>>> import numpy as np
>>> from numpy import linalg as LA
>>> np.set_printoptions(suppress=True, linewidth=200)
>>> F = np.loadtxt("run0.csv", delimiter=",")
>>> F
array([[  0.,   5.,   0.,  -8.,  -1.,  -7.,   2.,  -7.,   4.],
       [ -5.,   0.,   1.,  -1.,  10.,  -3.,   5.,   0.,  -3.],
       [  0.,  -1.,   0.,   2.,   1.,  -5.,  -3.,   1.,   1.],
       [  8.,   1.,  -2.,   0.,   1.,  -4.,   1.,   0.,   6.],
       [  1., -10.,  -1.,  -1.,   0.,   5.,  -2.,   2.,  -4.],
       [  7.,   3.,   5.,   4.,  -5.,   0.,   2.,   2.,  -2.],
       [ -2.,  -5.,   3.,  -1.,   2.,  -2.,   0.,   0.,  -2.],
       [  7.,   0.,  -1.,   0.,  -2.,  -2.,   0.,   0.,   3.],
       [ -4.,   3.,  -1.,  -6.,   4.,   2.,   2.,  -3.,   0.]])
>>> np.round(F @ LA.pinv(F) @ F, 1) + 0
array([[  0.,   5.,   0.,  -8.,  -1.,  -7.,   2.,  -7.,   4.],
       [ -5.,   0.,   1.,  -1.,  10.,  -3.,   5.,   0.,  -3.],
       [  0.,  -1.,   0.,   2.,   1.,  -5.,  -3.,   1.,   1.],
       [  8.,   1.,  -2.,   0.,   1.,  -4.,   1.,   0.,   6.],
       [  1., -10.,  -1.,  -1.,   0.,   5.,  -2.,   2.,  -4.],
       [  7.,   3.,   5.,   4.,  -5.,   0.,   2.,   2.,  -2.],
       [ -2.,  -5.,   3.,  -1.,   2.,  -2.,   0.,   0.,  -2.],
       [  7.,   0.,  -1.,   0.,  -2.,  -2.,   0.,   0.,   3.],
       [ -4.,   3.,  -1.,  -6.,   4.,   2.,   2.,  -3.,   0.]])
>>> np.abs(np.diag(LA.qr(F)[1])) > 1e-9
array([ True,  True,  True,  True,  True,  True,  True,  True, False])
>>> np.allclose(F[:-1].T @ LA.lstsq(F[:-1].T, F[-1])[0], F[-1])
True
>>> LA.lstsq(F[:-1].T, F[-1])[2]
np.int32(8)
>>> np.unique(F.round(6), axis=0).shape
(9, 9)
>>> theta = np.radians(72)
>>> R = np.eye(9)
>>> R[3, 3] = R[0, 0] = np.cos(theta)
>>> R[3, 0], R[0, 3] = -np.sin(theta), np.sin(theta)
>>> R.round(1)
array([[ 0.3,  0. ,  0. ,  1. ,  0. ,  0. ,  0. ,  0. ,  0. ],
       [ 0. ,  1. ,  0. ,  0. ,  0. ,  0. ,  0. ,  0. ,  0. ],
       [ 0. ,  0. ,  1. ,  0. ,  0. ,  0. ,  0. ,  0. ,  0. ],
       [-1. ,  0. ,  0. ,  0.3,  0. ,  0. ,  0. ,  0. ,  0. ],
       [ 0. ,  0. ,  0. ,  0. ,  1. ,  0. ,  0. ,  0. ,  0. ],
       [ 0. ,  0. ,  0. ,  0. ,  0. ,  1. ,  0. ,  0. ,  0. ],
       [ 0. ,  0. ,  0. ,  0. ,  0. ,  0. ,  1. ,  0. ,  0. ],
       [ 0. ,  0. ,  0. ,  0. ,  0. ,  0. ,  0. ,  1. ,  0. ],
       [ 0. ,  0. ,  0. ,  0. ,  0. ,  0. ,  0. ,  0. ,  1. ]])
>>> A2 = F @ R.T
>>> np.allclose(LA.norm(F, axis=1), LA.norm(A2, axis=1))
True
>>> np.round(LA.svd(F, compute_uv=False), 1) + 0, np.round(LA.svd(A2, compute_uv=False), 1) + 0
(array([18.8, 18.8, 10.5, 10.5,  7.5,  7.5,  1.7,  1.7,  0. ]), array([18.8, 18.8, 10.5, 10.5,  7.5,  7.5,  1.7,  1.7,  0. ]))
>>> np.allclose(F @ F.T, A2 @ A2.T)
True
>>> A2.round(1)
array([[ -7.6,   5. ,   0. ,  -2.5,  -1. ,  -7. ,   2. ,  -7. ,   4. ],
       [ -2.5,   0. ,   1. ,   4.4,  10. ,  -3. ,   5. ,   0. ,  -3. ],
       [  1.9,  -1. ,   0. ,   0.6,   1. ,  -5. ,  -3. ,   1. ,   1. ],
       [  2.5,   1. ,  -2. ,  -7.6,   1. ,  -4. ,   1. ,   0. ,   6. ],
       [ -0.6, -10. ,  -1. ,  -1.3,   0. ,   5. ,  -2. ,   2. ,  -4. ],
       [  6. ,   3. ,   5. ,  -5.4,  -5. ,   0. ,   2. ,   2. ,  -2. ],
       [ -1.6,  -5. ,   3. ,   1.6,   2. ,  -2. ,   0. ,   0. ,  -2. ],
       [  2.2,   0. ,  -1. ,  -6.7,  -2. ,  -2. ,   0. ,   0. ,   3. ],
       [ -6.9,   3. ,  -1. ,   2. ,   4. ,   2. ,   2. ,  -3. ,   0. ]])
>>> J = np.array([[-1, 2, -1, 1, -2, 2, 2, 1],
...     [2, -1, 2, -1, 1, -2, 2, 2],
...     [-1, 2, -1, 2, -1, 1, -2, 2],
...     [1, -1, 2, -1, 2, -1, 1, -2],
...     [-2, 1, -1, 2, -1, 2, -1, 1],
...     [2, -2, 1, -1, 2, -1, 2, -1],
...     [2, 2, -2, 1, -1, 2, -1, 2],
...     [1, 2, 2, -2, 1, -1, 2, -1]])
>>> J
array([[-1,  2, -1,  1, -2,  2,  2,  1],
       [ 2, -1,  2, -1,  1, -2,  2,  2],
       [-1,  2, -1,  2, -1,  1, -2,  2],
       [ 1, -1,  2, -1,  2, -1,  1, -2],
       [-2,  1, -1,  2, -1,  2, -1,  1],
       [ 2, -2,  1, -1,  2, -1,  2, -1],
       [ 2,  2, -2,  1, -1,  2, -1,  2],
       [ 1,  2,  2, -2,  1, -1,  2, -1]])
>>> np.allclose(J, J.T)
True
>>> round(LA.det(J), 1)
np.float64(377.0)
>>> J.inv()
Traceback (most recent call last):
  File "<python-input-24>", line 1, in <module>
    J.inv()
    ^^^^^
AttributeError: 'numpy.ndarray' object has no attribute 'inv'
>>> np.round(np.sort(np.abs(LA.eigvals(J))), 1)
array([ 0.4,  0.4,  1.6,  2.7,  2.9,  3.9,  4.7, 10.2])
